% ipython --no-banner

In [1]: import numpy as np

In [2]: from numpy import linalg as LA

In [3]: np.set_printoptions(suppress=True, linewidth=160)

In [4]: def rd(a):
   ...:     return np.round(a, 2) + 0
   ...: 

In [5]: mat = np.load("layer7.npy")

In [6]: mat
Out[6]: 
array([[ 1, -1,  1, -1,  1, -1,  1, -1],
       [ 1, -1, -1,  1,  1, -1, -1,  1],
       [ 1,  1,  1,  1,  1,  1,  1,  1],
       [ 1,  1, -1, -1,  1,  1, -1, -1]])

In [7]: # column 4 repeats column 0

In [8]: r0, r1 = mat[1], mat[0]

In [9]: r0 @ r0
Out[9]: np.int64(8)

In [10]: pr = (r0 @ r1) / (r0 @ r0) * r0

In [11]: rd(LA.norm(r0 + r1) ** 2 + LA.norm(r0 - r1) ** 2)
Out[11]: np.float64(32.0)

In [12]: (r1 - pr) @ r0
Out[12]: np.float64(0.0)

In [13]: r1 - pr
Out[13]: array([ 1., -1.,  1., -1.,  1., -1.,  1., -1.])

In [14]: A2 = np.array([[-2, 1, 3],
    ...:     [-2, -2, -1],
    ...:     [2, 0, 1],
    ...:     [-3, 2, 0],
    ...:     [-1, 1, 2],
    ...:     [2, -1, 1],
    ...:     [-3, -3, 1],
    ...:     [1, 1, 3]])

In [15]: np.einsum("ik,kj->ij", mat, A2)
Out[15]: 
array([[-2, -1,  4],
       [-4, 11,  6],
       [-6, -1, 10],
       [ 0, -1,  0]])

In [16]: np.einsum("ij,ij->", mat, A2)
ValueError: operands could not be broadcast together with remapped shapes [original->remapped]: (4,8)->(4,8) (8,3)->(8,3) 


In [17]: def softmax(z):
    ...:     e = np.exp(z - z.max(axis=-1, keepdims=True))
    ...:     return e / e.sum(axis=-1, keepdims=True)
    ...: 

In [18]: rd(softmax(mat).sum(axis=1))
Out[18]: array([1., 1., 1., 1.])

In [19]: S = mat @ mat.T / np.sqrt(8)

In [20]: rd(softmax(S))
Out[20]: 
array([[0.85, 0.05, 0.05, 0.05],
       [0.05, 0.85, 0.05, 0.05],
       [0.05, 0.05, 0.85, 0.05],
       [0.05, 0.05, 0.05, 0.85]])

In [21]: rd(softmax(S + np.triu(np.full(S.shape, -np.inf), 1)))
Out[21]: 
array([[1.  , 0.  , 0.  , 0.  ],
       [0.06, 0.94, 0.  , 0.  ],
       [0.05, 0.05, 0.89, 0.  ],
       [0.05, 0.05, 0.05, 0.85]])

In [22]: theta = np.radians(45)

In [23]: r_ = np.eye(8)

In [24]: r_[0, 0] = r_[4, 4] = np.cos(theta)

In [25]: r_[0, 4], r_[4, 0] = -np.sin(theta), np.sin(theta)

In [26]: rd(r_)
Out[26]: 
array([[ 0.71,  0.  ,  0.  ,  0.  , -0.71,  0.  ,  0.  ,  0.  ],
       [ 0.  ,  1.  ,  0.  ,  0.  ,  0.  ,  0.  ,  0.  ,  0.  ],
       [ 0.  ,  0.  ,  1.  ,  0.  ,  0.  ,  0.  ,  0.  ,  0.  ],
       [ 0.  ,  0.  ,  0.  ,  1.  ,  0.  ,  0.  ,  0.  ,  0.  ],
       [ 0.71,  0.  ,  0.  ,  0.  ,  0.71,  0.  ,  0.  ,  0.  ],
       [ 0.  ,  0.  ,  0.  ,  0.  ,  0.  ,  1.  ,  0.  ,  0.  ],
       [ 0.  ,  0.  ,  0.  ,  0.  ,  0.  ,  0.  ,  1.  ,  0.  ],
       [ 0.  ,  0.  ,  0.  ,  0.  ,  0.  ,  0.  ,  0.  ,  1.  ]])

In [27]: A2 = mat @ r_.T

In [28]: print(np.allclose(LA.norm(mat, axis=1), LA.norm(A2, axis=1)))
True

In [29]: rd(LA.det(r_)), rd(np.trace(r_))
Out[29]: (np.float64(1.0), np.float64(7.41))

In [30]: rd(LA.svd(mat, compute_uv=False)), rd(LA.svd(A2, compute_uv=False))
Out[30]: (array([2.83, 2.83, 2.83, 2.83]), array([2.83, 2.83, 2.83, 2.83]))

In [31]: np.allclose(mat @ mat.T, A2 @ A2.T)
Out[31]: True

In [32]: print(rd(np.abs(A2 - mat).max(axis=0)))
[1.   0.   0.   0.   0.41 0.   0.   0.  ]
